$ ipython --no-banner

In [1]: import numpy as np

In [2]: np.set_printoptions(suppress=True, linewidth=120)

In [3]: J = np.loadtxt("data.csv", delimiter=",")

In [4]: J
Out[4]: 
array([[-0.508, -0.327,  0.139],
       [-0.345, -0.422,  0.371],
       [-0.954, -0.721,  0.168],
       [-0.996, -0.811, -0.197],
       [-0.94 , -0.744,  0.3  ],
       [-0.706, -0.363,  0.02 ],
       [-0.943, -0.454, -0.3  ],
       [-0.641, -0.226, -0.11 ],
       [ 0.02 , -0.197,  0.264],
       [-0.999, -0.948,  0.354],
       [-0.975, -0.544, -0.363],
       [-0.716,  0.09 , -0.537],
       [ 0.675,  0.168,  0.217],
       [-0.578, -0.598,  0.493],
       [-0.975, -0.327, -0.623],
       [-0.77 , -0.319, -0.119],
       [ 0.1  ,  0.08 , -0.05 ],
       [ 0.778,  0.735, -0.578]])

In [5]: Xs = J - J.mean(axis=0)

In [6]: vecs = np.linalg.svd(Xs)[2][:2]

In [7]: B = Xs - Xs @ vecs.T @ vecs

In [8]: np.linalg.norm(B, axis=1).round(6).argmax()
Out[8]: np.int64(3)

In [9]: np.round(np.cov(Xs @ vecs.T, rowvar=False), 3) + 0
Out[9]: 
array([[0.449, 0.   ],
       [0.   , 0.146]])

In [10]: print(np.round((Xs @ vecs.T).std(axis=0), 3))
[0.651 0.372]

In [11]: rng = np.random.default_rng(548532)

In [12]: idx = rng.permutation(3)

In [13]: B = J[:, idx] * rng.choice([-1, 1], 3)

In [14]: print(B)
[[-0.508 -0.139 -0.327]
 [-0.345 -0.371 -0.422]
 [-0.954 -0.168 -0.721]
 [-0.996  0.197 -0.811]
 [-0.94  -0.3   -0.744]
 [-0.706 -0.02  -0.363]
 [-0.943  0.3   -0.454]
 [-0.641  0.11  -0.226]
 [ 0.02  -0.264 -0.197]
 [-0.999 -0.354 -0.948]
 [-0.975  0.363 -0.544]
 [-0.716  0.537  0.09 ]
 [ 0.675 -0.217  0.168]
 [-0.578 -0.493 -0.598]
 [-0.975  0.623 -0.327]
 [-0.77   0.119 -0.319]
 [ 0.1    0.05   0.08 ]
 [ 0.778  0.578  0.735]]

In [15]: left, _, Vh = np.linalg.svd(J.T @ B)

In [16]: idx
Out[16]: array([0, 2, 1])

In [17]: D = np.linalg.norm(J[:, None] - J[None], axis=-1)

In [18]: D[:5, :5].round(3)
Out[18]: 
array([[0.   , 0.299, 0.596, 0.765, 0.622],
       [0.299, 0.   , 0.708, 0.947, 0.68 ],
       [0.596, 0.708, 0.   , 0.378, 0.135],
       [0.765, 0.947, 0.378, 0.   , 0.505],
       [0.622, 0.68 , 0.135, 0.505, 0.   ]])

In [19]: np.flatnonzero(D[16] < D.mean() / 2)
Out[19]: array([ 8, 16])

In [20]: (D + 1e9 * np.eye(18)).round(6).argmin(axis=1)
Out[20]: array([ 5,  0,  4, 10,  2, 15, 10, 15, 16,  4,  6, 14, 16,  1, 10,  5,  8, 12])

In [21]: D.shape
Out[21]: (18, 18)

In [22]: E = np.load("block15.npy")

In [23]: print(E)
[[-4.085  4.043  2.075  5.937]
 [-1.826  1.923  0.909  2.896]
 [ 4.016 -3.973 -1.824 -5.972]]

In [24]: def softmax(z):
    ...:     e = np.exp(z - z.max(axis=-1, keepdims=True))
    ...:     return e / e.sum(axis=-1, keepdims=True)
    ...: 

In [25]: softmax(E).sum(axis=1)
Out[25]: array([1., 1., 1.])

In [26]: np.round(softmax(10 * E[2]), 3) + 0
Out[26]: array([1., 0., 0., 0.])

In [27]: scores = E @ E.T / np.sqrt(4)

In [28]: print(softmax(scores).round(6).argmax(axis=1))
[0 0 2]

In [29]: np.round(softmax(scores), 3) + 0
Out[29]: 
array([[1., 0., 0.],
       [1., 0., 0.],
       [0., 0., 1.]])

In [30]: print(softmax(scores)[2] @ E)
[ 4.016 -3.973 -1.824 -5.972]

In [31]: print(np.linalg.cond(E) > 100)
True

In [32]: np.argsort(-np.linalg.norm(E, axis=0).round(6), kind="stable")[:3]
Out[32]: array([3, 0, 1])

In [33]: round(np.linalg.norm(E, 2) / np.linalg.norm(E), 3)
Out[33]: np.float64(1.0)

In [34]: B = np.array([[2, 1, 2], [3, 0, 1], [0, 1, 2], [2, 2, 2]])

In [35]: np.round(np.einsum("ik,kj->ij", E, B), 3)
Out[35]: 
array([[ 15.833,   9.864,  11.897],
       [  7.909,   4.875,   5.881],
       [-15.831,  -9.752, -11.533]])

In [36]: print(np.round(np.einsum("ik,kj->ji", E, B), 3))
[[ 15.833   7.909 -15.831]
 [  9.864   4.875  -9.752]
 [ 11.897   5.881 -11.533]]

In [37]: np.linalg.matrix_rank(E @ B)
Out[37]: np.int64(3)

In [38]: np.round(E @ B, 3)
Out[38]: 
array([[ 15.833,   9.864,  11.897],
       [  7.909,   4.875,   5.881],
       [-15.831,  -9.752, -11.533]])

In [39]: print(np.round(B.T @ E.T, 3))
[[ 15.833   7.909 -15.831]
 [  9.864   4.875  -9.752]
 [ 11.897   5.881 -11.533]]

In [40]: ang = np.deg2rad(180)

In [41]: arr = np.eye(3)

In [42]: arr[np.ix_([1, 2], [1, 2])] = [[np.cos(ang), -np.sin(ang)], [np.sin(ang), np.cos(ang)]]

In [43]: arr.round(3) + 0
Out[43]: 
array([[ 1.,  0.,  0.],
       [ 0., -1.,  0.],
       [ 0.,  0., -1.]])

In [44]: t3 = np.stack([E, -2 * E, E[::-1]])

In [45]: t3.shape
Out[45]: (3, 3, 4)

In [46]: np.round(np.einsum("bij,cij->bc", t3, t3), 3)
Out[46]: 
array([[ 159.737, -319.473, -127.172],
       [-319.473,  638.947,  254.344],
       [-127.172,  254.344,  159.737]])

In [47]: np.round(np.linalg.norm(t3, axis=(1, 2)), 3)
Out[47]: array([12.639, 25.277, 12.639])

In [48]: np.round(t3.sum(axis=0), 3)
Out[48]: 
array([[  8.101,  -8.016,  -3.899, -11.909],
       [  0.   ,   0.   ,   0.   ,   0.   ],
       [ -8.101,   8.016,   3.899,  11.909]])

In [49]: left, sigma, Vh = np.linalg.svd(E, full_matrices=False)

In [50]: np.allclose(left * sigma @ Vh, E)
Out[50]: True

In [51]: np.round(np.cumsum(sigma ** 2) / np.sum(sigma ** 2), 3)
Out[51]: array([1., 1., 1.])

In [52]: np.round(left.T @ E @ Vh.T, 3) + 0
Out[52]: 
array([[12.637,  0.   ,  0.   ],
       [ 0.   ,  0.188,  0.   ],
       [ 0.   ,  0.   ,  0.1  ]])

In [53]: np.round(Vh @ Vh.T, 3) + 0
Out[53]: 
array([[1., 0., 0.],
       [0., 1., 0.],
       [0., 0., 1.]])

In [54]: np.round(np.sqrt((sigma ** 2).sum()), 3), np.round(np.linalg.norm(E), 3)
Out[54]: (np.float64(12.639), np.float64(12.639))

In [55]: np.round(np.abs(Vh[0]), 3)
Out[55]: array([0.476, 0.474, 0.23 , 0.705])

In [56]: left.shape, sigma.shape, Vh.shape
Out[56]: ((3, 3), (3,), (3, 4))

In [57]: print(np.round(left.T @ left, 3) + 0)
[[1. 0. 0.]
 [0. 1. 0.]
 [0. 0. 1.]]

In [58]: ang = np.radians(60)

In [59]: r_ = np.eye(4)

In [60]: r_[2, 2] = r_[3, 3] = np.cos(ang)

In [61]: r_[2, 3], r_[3, 2] = -np.sin(ang), np.sin(ang)

In [62]: r_.round(3)
Out[62]: 
array([[ 1.   ,  0.   ,  0.   ,  0.   ],
       [ 0.   ,  1.   ,  0.   ,  0.   ],
       [ 0.   ,  0.   ,  0.5  , -0.866],
       [ 0.   ,  0.   ,  0.866,  0.5  ]])

In [63]: B = E @ r_.T

In [64]: B.round(3)
Out[64]: 
array([[-4.085,  4.043, -4.104,  4.766],
       [-1.826,  1.923, -2.054,  2.235],
       [ 4.016, -3.973,  4.26 , -4.566]])

In [65]: print(np.allclose(np.linalg.norm(E, axis=1), np.linalg.norm(B, axis=1)))
True

In [66]: np.round(np.linalg.svd(E, compute_uv=False), 3), np.round(np.linalg.svd(B, compute_uv=False), 3)
Out[66]: (array([12.637,  0.188,  0.1  ]), array([12.637,  0.188,  0.1  ]))

In [67]: [round(float(x), 3) for x in np.linalg.svd(B, compute_uv=False)[:3]]
Out[67]: [12.637, 0.188, 0.1]

In [68]: print(np.linalg.cond(B) > 100)
True

In [69]: np.argsort(-np.linalg.norm(B, axis=0).round(6), kind="stable")[:3]
Out[69]: array([3, 2, 0])

In [70]: x = np.array([-4, 3, -2, 3])

In [71]: a = np.maximum(E @ x, 0)

In [72]: a
Out[72]: array([42.13 , 19.943,  0.   ])
